$ ipython --no-banner

In [1]: import numpy as np

In [2]: np.set_printoptions(precision=3, suppress=True, linewidth=140, sign=" ")

In [3]: J = np.load("case2.npy")

In [4]: J
Out[4]: 
array([[ 1.   ,  0.   ,  0.   ,  0.   ,  0.   ,  0.   ,  0.   ],
       [ 0.   ,  0.309,  0.   ,  0.   ,  0.   , -0.951,  0.   ],
       [ 0.   ,  0.   ,  1.   ,  0.   ,  0.   ,  0.   ,  0.   ],
       [ 0.   ,  0.   ,  0.   ,  1.   ,  0.   ,  0.   ,  0.   ],
       [ 0.   ,  0.   ,  0.   ,  0.   ,  1.   ,  0.   ,  0.   ],
       [ 0.   ,  0.951,  0.   ,  0.   ,  0.   ,  0.309,  0.   ],
       [ 0.   ,  0.   ,  0.   ,  0.   ,  0.   ,  0.   ,  1.   ]])

In [5]: rng = np.random.default_rng(89284)

In [6]: labels = rng.permutation(7)

In [7]: labels
Out[7]: array([ 4,  2,  5,  6,  0,  3,  1])

In [8]: other = J[labels][:, labels]

In [9]: np.diag(other)
Out[9]: array([ 1.   ,  1.   ,  0.309,  1.   ,  1.   ,  1.   ,  0.309])

In [10]: np.sort(np.abs(np.linalg.eigvals(other)))
Out[10]: array([ 1.,  1.,  1.,  1.,  1.,  1.,  1.])

In [11]: np.allclose(other, J)
Out[11]: False

In [12]: f, g = J[1], J[5]

In [13]: f @ g
Out[13]: np.float64(0.0)

In [14]: p = (f @ g) / (f @ f) * f

In [15]: print(np.outer(f, g))
[[ 0.     0.     0.     0.     0.     0.     0.   ]
 [ 0.     0.294  0.     0.     0.     0.095  0.   ]
 [ 0.     0.     0.     0.     0.     0.     0.   ]
 [ 0.     0.     0.     0.     0.     0.     0.   ]
 [ 0.     0.     0.     0.     0.     0.     0.   ]
 [-0.    -0.905 -0.    -0.    -0.    -0.294 -0.   ]
 [ 0.     0.     0.     0.     0.     0.     0.   ]]

In [16]: p
Out[16]: array([ 0.,  0.,  0.,  0.,  0., -0.,  0.])

In [17]: print(np.linalg.matrix_rank(np.outer(f, g)))
1

In [18]: mat = np.load("out9.npy")

In [19]: print(mat)
[[ 1  0  0  0  0  0]
 [ 0  1  0  0  0  0]
 [ 0  0  0  0  1  0]
 [ 0  0  0  1  0  0]
 [ 0  0  1  0  0  0]
 [ 0  0  0  0  0  1]]

In [20]: # equal to its transpose

In [21]: vals, V = np.linalg.eigh(mat)

In [22]: x = np.array([1, 1, 2, 1, 2, 2])

In [23]: np.round(V * np.abs(vals) @ V.T, 3) + 0
Out[23]: 
array([[ 1.,  0.,  0.,  0.,  0.,  0.],
       [ 0.,  1.,  0.,  0.,  0.,  0.],
       [ 0.,  0.,  1.,  0.,  0.,  0.],
       [ 0.,  0.,  0.,  1.,  0.,  0.],
       [ 0.,  0.,  0.,  0.,  1.,  0.],
       [ 0.,  0.,  0.,  0.,  0.,  1.]])

In [24]: x @ mat @ x / (x @ x), vals[0], vals[-1]
Out[24]: (np.float64(1.0), np.float64(-1.0), np.float64(1.0))

In [25]: left, s, VT = np.linalg.svd(mat, full_matrices=False)

In [26]: s / s[0]
Out[26]: array([ 1.,  1.,  1.,  1.,  1.,  1.])

In [27]: (s > 1e-8).sum()
Out[27]: np.int64(6)

In [28]: left.T @ mat @ VT.T
Out[28]: 
array([[ 1.,  0.,  0.,  0.,  0.,  0.],
       [ 0.,  1.,  0.,  0.,  0.,  0.],
       [ 0.,  0.,  1.,  0.,  0.,  0.],
       [ 0.,  0.,  0.,  1.,  0.,  0.],
       [ 0.,  0.,  0.,  0.,  1.,  0.],
       [ 0.,  0.,  0.,  0.,  0.,  1.]])

In [29]: f = np.array([2, 2, 1, 2, 2, 0])

In [30]: other = mat + np.outer(f, np.eye(6)[1])

In [31]: np.linalg.matrix_rank(other - mat)
Out[31]: np.int64(1)

In [32]: X = np.loadtxt("mat.csv", delimiter=",")

In [33]: X
Out[33]: 
array([[ 2.296, -0.224, -0.264,  0.432, -0.72 ,  0.731, -0.058],
       [-0.224,  2.573,  0.199,  0.559, -0.816,  0.128, -0.401],
       [-0.264,  0.199,  2.707, -0.346,  0.331,  0.436,  0.493],
       [ 0.432,  0.559, -0.346,  1.74 ,  0.555,  0.323, -1.67 ],
       [-0.72 , -0.816,  0.331,  0.555,  1.838,  0.797,  0.289],
       [ 0.731,  0.128,  0.436,  0.323,  0.797,  1.601,  1.225],
       [-0.058, -0.401,  0.493, -1.67 ,  0.289,  1.225,  3.246]])

In [34]: vals, V = np.linalg.eigh(X)

In [35]: np.round(V.T @ X @ V, 3) + 0
Out[35]: 
array([[ 0.,  0.,  0.,  0.,  0.,  0.,  0.],
       [ 0.,  0.,  0.,  0.,  0.,  0.,  0.],
       [ 0.,  0.,  2.,  0.,  0.,  0.,  0.],
       [ 0.,  0.,  0.,  3.,  0.,  0.,  0.],
       [ 0.,  0.,  0.,  0.,  3.,  0.,  0.],
       [ 0.,  0.,  0.,  0.,  0.,  3.,  0.],
       [ 0.,  0.,  0.,  0.,  0.,  0.,  5.]])

In [36]: np.abs(V[:, -1]).round(6).argmax()
Out[36]: np.int64(6)

In [37]: np.round(np.linalg.eigvalsh(X @ X), 3) + 0
Out[37]: array([  0.,   0.,   4.,   9.,   9.,   9.,  25.])

In [38]: V @ np.diag(vals) @ V.T
Out[38]: 
array([[ 2.296, -0.224, -0.264,  0.432, -0.72 ,  0.731, -0.058],
       [-0.224,  2.573,  0.199,  0.559, -0.816,  0.128, -0.401],
       [-0.264,  0.199,  2.707, -0.346,  0.331,  0.436,  0.493],
       [ 0.432,  0.559, -0.346,  1.74 ,  0.555,  0.323, -1.67 ],
       [-0.72 , -0.816,  0.331,  0.555,  1.838,  0.797,  0.289],
       [ 0.731,  0.128,  0.436,  0.323,  0.797,  1.601,  1.225],
       [-0.058, -0.401,  0.493, -1.67 ,  0.289,  1.225,  3.246]])

In [39]: vals.round(3) + 0
Out[39]: array([ 0.,  0.,  2.,  3.,  3.,  3.,  5.])

In [40]: np.unique(vals.round(6) + 0, return_counts=True)[1]
Out[40]: array([ 2,  1,  3,  1])

In [41]: r = np.linalg.matrix_rank(X)

In [42]: r
Out[42]: np.int64(5)

In [43]: ns = np.linalg.svd(X)[2][r:].T

In [44]: np.round(X @ ns, 3) + 0
Out[44]: 
array([[ 0.,  0.],
       [ 0.,  0.],
       [ 0.,  0.],
       [ 0.,  0.],
       [ 0.,  0.],
       [ 0.,  0.],
       [ 0.,  0.]])

In [45]: print([int(np.linalg.matrix_rank(X[:i])) for i in range(1, len(X) + 1)])
[1, 2, 3, 4, 5, 5, 5]

In [46]: A = np.load("test10.npy")

In [47]: A
Out[47]: 
array([[ 0, -1, -4, -4],
       [ 1,  0, -5,  3],
       [ 4,  5,  0,  1],
       [ 4, -3, -1,  0]])

In [48]: # antisymmetric, zero diagonal

In [49]: other = A + rng.integers(-2, 3, (4, 2)) @ rng.integers(-2, 3, (2, 4))

In [50]: print(other)
[[ 6 -1 -5 -9]
 [ 7  0 -7 -1]
 [12  5 -2 -5]
 [ 4 -3 -1  0]]

In [51]: np.round(np.linalg.svd(other - A, compute_uv=False), 3) + 0
Out[51]: array([ 14.869,   0.961,   0.   ,   0.   ])

In [52]: m1 = np.array([[1.0, -0.06, 1.62, -3.26, 0.32, -0.38],
    ...:     [-0.32, 0.34, 1.0, -1.4, -1.04, -0.22],
    ...:     [0.76, -0.58, -0.8, 0.84, 1.56, 0.26],
    ...:     [-4.66, -3.26, -1.67, 7.97, -2.28, 4.62]])

In [53]: # looks like rank 3

In [54]: left, s, VT = np.linalg.svd(m1)

In [55]: np.argmax(s[:-1] / (s[1:] + 1e-6)) + 1
Out[55]: np.int64(3)

In [56]: print(s.round(3) + 0)
[ 11.704   3.      1.665   0.   ]

In [57]: other = left[:, :3] @ np.diag(s[:3]) @ VT[:3]

In [58]: np.linalg.matrix_rank(other)
Out[58]: np.int64(3)

In [59]: print(round(np.linalg.norm(m1 - other, 2), 3), round(float(s[3]), 3))
0.0 0.0

In [60]: print(other)
[[ 1.   -0.06  1.62 -3.26  0.32 -0.38]
 [-0.32  0.34  1.   -1.4  -1.04 -0.22]
 [ 0.76 -0.58 -0.8   0.84  1.56  0.26]
 [-4.66 -3.26 -1.67  7.97 -2.28  4.62]]

In [61]: left, s, VT = np.linalg.svd(m1)

In [62]: V = VT[:(s > 1e-8).sum()]

In [63]: x = m1[1] + -1 * m1[3] + rng.integers(2) * np.eye(6)[3]

In [64]: x
Out[64]: array([ 4.34,  3.6 ,  2.67, -8.37,  1.24, -4.84])

In [65]: print(np.linalg.matrix_rank(np.vstack([m1, x])))
4

In [66]: round(float(np.linalg.norm(x - V.T @ V @ x)), 3)
Out[66]: 0.507

In [67]: np.allclose(V.T @ V @ x, x)
Out[67]: False

In [68]: other = np.array([[-5, 9, 9, -3],
    ...:     [-4, 9, -6, -8],
    ...:     [1, 2, -1, 1],
    ...:     [-8, 9, 7, 8],
    ...:     [-8, 6, -8, 3],
    ...:     [-5, -9, -6, -1]])

In [69]: K = other.T @ other

In [70]: K
Out[70]: 
array([[ 195, -154,   16,  -35],
       [-154,  364,   94,    2],
       [  16,   94,  267,   58],
       [ -35,    2,   58,  148]])

In [71]: # equal to its transpose

In [72]: f = np.array([2, 1, 1, 4])

In [73]: other = K + np.outer(f, np.eye(4)[1])

In [74]: print(np.linalg.matrix_rank(np.linalg.inv(other) - np.linalg.inv(K), tol=1e-8))
1

In [75]: x = np.ones(4)

In [76]: for _ in range(4):
    ...:     x = K @ x
    ...:     x /= np.linalg.norm(x)
    ...:     print(round(x @ K @ x, 3))
    ...: 
386.444
442.412
469.461
479.889

In [77]: np.round(np.linalg.eigvalsh(K)[-1], 3)
Out[77]: np.float64(485.116)
